In [1]: import numpy as np

In [2]: import numpy.linalg as la

In [3]: np.set_printoptions(precision=3, suppress=True, linewidth=160)

In [4]: data = np.load("dump.npy")

In [5]: data
Out[5]: 
array([[  3.776, -16.34 ,   2.238, -10.665],
       [ -6.313,   7.95 ,   2.54 ,  17.044],
       [ -1.622,  18.69 ,  -4.747,   5.053],
       [  6.147,  -8.991,  -2.068, -16.646],
       [ -5.132,  13.192,  -0.117,  14.129],
       [  0.827, -18.985,   5.487,  -2.961],
       [  4.563,  13.452,  -8.063, -11.542],
       [ -6.703,  -2.247,   6.164,  17.664],
       [  6.528,  -6.239,  -3.27 , -17.543],
       [ -1.373,  18.812,  -4.987,   4.4  ],
       [  4.858,  12.619,  -8.032, -12.355],
       [  4.396,  13.886,  -8.068, -11.08 ],
       [  1.168,  18.564,  -6.967,  -2.34 ],
       [  1.693,  18.174,  -7.267,  -3.748],
       [ -6.782,  -0.435,   5.64 ,  17.945],
       [ -2.399, -17.451,   7.605,   5.646],
       [ -6.677,  -2.66 ,   6.276,  17.577],
       [  4.175,  14.419,  -8.061, -10.473],
       [ -5.833,  10.592,   1.294,  15.878],
       [ -0.849,  18.981,  -5.468,   3.018],
       [ -5.517, -10.337,   7.826,  14.194]])

In [6]: cen = data - data.mean(axis=0)

In [7]: U, sig, Vh = la.svd(cen, full_matrices=False)

In [8]: np.abs(Vh[0]).argmax()
Out[8]: np.int64(1)

In [9]: np.round(cen.mean(axis=0), 3) + 0
Out[9]: array([0., 0., 0., 0.])

In [10]: np.searchsorted(np.cumsum(sig ** 2) / (sig ** 2).sum(), 0.9) + 1
Out[10]: np.int64(2)

In [11]: (np.sign(U[:, 0]) == np.sign(U[0, 0])).astype(int)
Out[11]: array([1, 1, 0, 0, 1, 1, 0, 1, 0, 0, 0, 0, 0, 0, 1, 1, 1, 0, 1, 0, 1])

In [12]: sig.round(3) + 0
Out[12]: array([65.673, 59.749,  0.   ,  0.   ])

In [13]: Z = data[[12, 4]].astype(float)

In [14]: for _ in range(6):
    ...:     z = la.norm(data[:, None] - Z, axis=-1).argmin(axis=1)
    ...:     Z = np.array([data[z == j].mean(axis=0) for j in range(2)])
    ...: 

In [15]: z
Out[15]: array([0, 1, 0, 0, 1, 1, 0, 1, 0, 0, 0, 0, 0, 0, 1, 1, 1, 0, 1, 0, 1])

In [16]: Z[1] - Z[0]
Out[16]: array([ -7.736, -11.933,  10.143,  20.006])

In [17]: np.abs(Z[1] - Z[0]).argmax()
Out[17]: np.int64(3)

In [18]: z = data[:, 2] > np.median(data[:, 2])

In [19]: u = data[z].mean(axis=0) - data[~z].mean(axis=0)

In [20]: (((data - data.mean(axis=0)) @ u > 0) == z).mean()
Out[20]: np.float64(1.0)

In [21]: u
Out[21]: array([ -6.774, -15.705,  10.586,  17.305])

In [22]: U, sig, Vh = la.svd(data)

In [23]: vecs = Vh[:(sig > 1e-8).sum()]

In [24]: rng = np.random.default_rng(396)

In [25]: x0 = data[12] + 5 * data[4] + rng.integers(2) * np.eye(4)[1]

In [26]: x0
Out[26]: array([-24.494,  85.524,  -7.553,  68.303])

In [27]: np.allclose(vecs.T @ vecs @ x0, x0)
Out[27]: False

In [28]: vecs.T @ vecs
Out[28]: 
array([[ 0.116, -0.016, -0.088, -0.307],
       [-0.016,  0.906, -0.281,  0.08 ],
       [-0.088, -0.281,  0.163,  0.223],
       [-0.307,  0.08 ,  0.223,  0.816]])

In [29]: la.matrix_rank(np.vstack([data, x0]))
Out[29]: np.int64(3)
